% ipython --no-banner

In [1]: import numpy as np

In [2]: np.set_printoptions(precision=1, suppress=True, linewidth=120, floatmode="fixed")

In [3]: def rd(a):
   ...:     return np.round(a, 1) + 0
   ...: 

In [4]: rng = np.random.default_rng(988699)

In [5]: X = (rng.random((9, 9)) < 0.3) + np.eye(9)

In [6]: X /= X.sum(axis=1, keepdims=True)

In [7]: rd(X)
Out[7]: 
array([[0.7, 0.3, 0.0, 0.0, 0.0, 0.0, 0.0, 0.0, 0.0],
       [0.0, 0.5, 0.0, 0.0, 0.0, 0.0, 0.5, 0.0, 0.0],
       [0.0, 0.0, 0.3, 0.3, 0.0, 0.3, 0.0, 0.0, 0.0],
       [0.0, 0.2, 0.2, 0.2, 0.2, 0.0, 0.2, 0.0, 0.2],
       [0.0, 0.0, 0.0, 0.0, 1.0, 0.0, 0.0, 0.0, 0.0],
       [0.0, 0.0, 0.2, 0.2, 0.0, 0.2, 0.2, 0.0, 0.2],
       [0.0, 0.0, 0.0, 0.0, 0.0, 0.0, 0.5, 0.0, 0.5],
       [0.0, 0.0, 0.0, 0.3, 0.0, 0.0, 0.0, 0.3, 0.3],
       [0.0, 0.3, 0.0, 0.0, 0.0, 0.0, 0.3, 0.0, 0.3]])

In [8]: M2 = X + rng.integers(-2, 3, (9, 8)) @ rng.integers(-2, 3, (8, 9))

In [9]: rd(M2)
Out[9]: 
array([[  4.7,  -4.7,   3.0,   5.0,  -8.0,  -3.0, -10.0,  -2.0,  -1.0],
       [ -5.0,  -0.5,  -6.0,  -1.0,   4.0,   1.0,  -0.5,  -4.0,  -4.0],
       [ -5.0,  -6.0,   5.3,   4.3,  -3.0,  -0.7,  -1.0,   0.0,  -3.0],
       [  2.0,  -0.8,   7.2,   2.2,   0.2, -13.0,  -3.8,  -4.0,   5.2],
       [  0.0,   3.0,   4.0,  -2.0,   6.0,   3.0,   3.0,  -1.0,  -2.0],
       [ 11.0,  -7.0,  -7.8,  -7.8,   3.0,  14.2,  -4.8, -13.0,   8.2],
       [ 11.0,  -2.0,   4.0,  -3.0,  -9.0,  -2.0,  -7.5,   0.0,   3.5],
       [ -6.0,  -3.0,   7.0,   9.3,  -2.0,  -5.0,  -2.0,   1.3,  -2.7],
       [  4.0,   2.3,   4.0,  -4.0,   5.0,  -5.0,   0.3,  -4.0,   9.3]])

In [10]: np.linalg.matrix_rank(M2 - X, tol=1e-8)
Out[10]: np.int64(8)
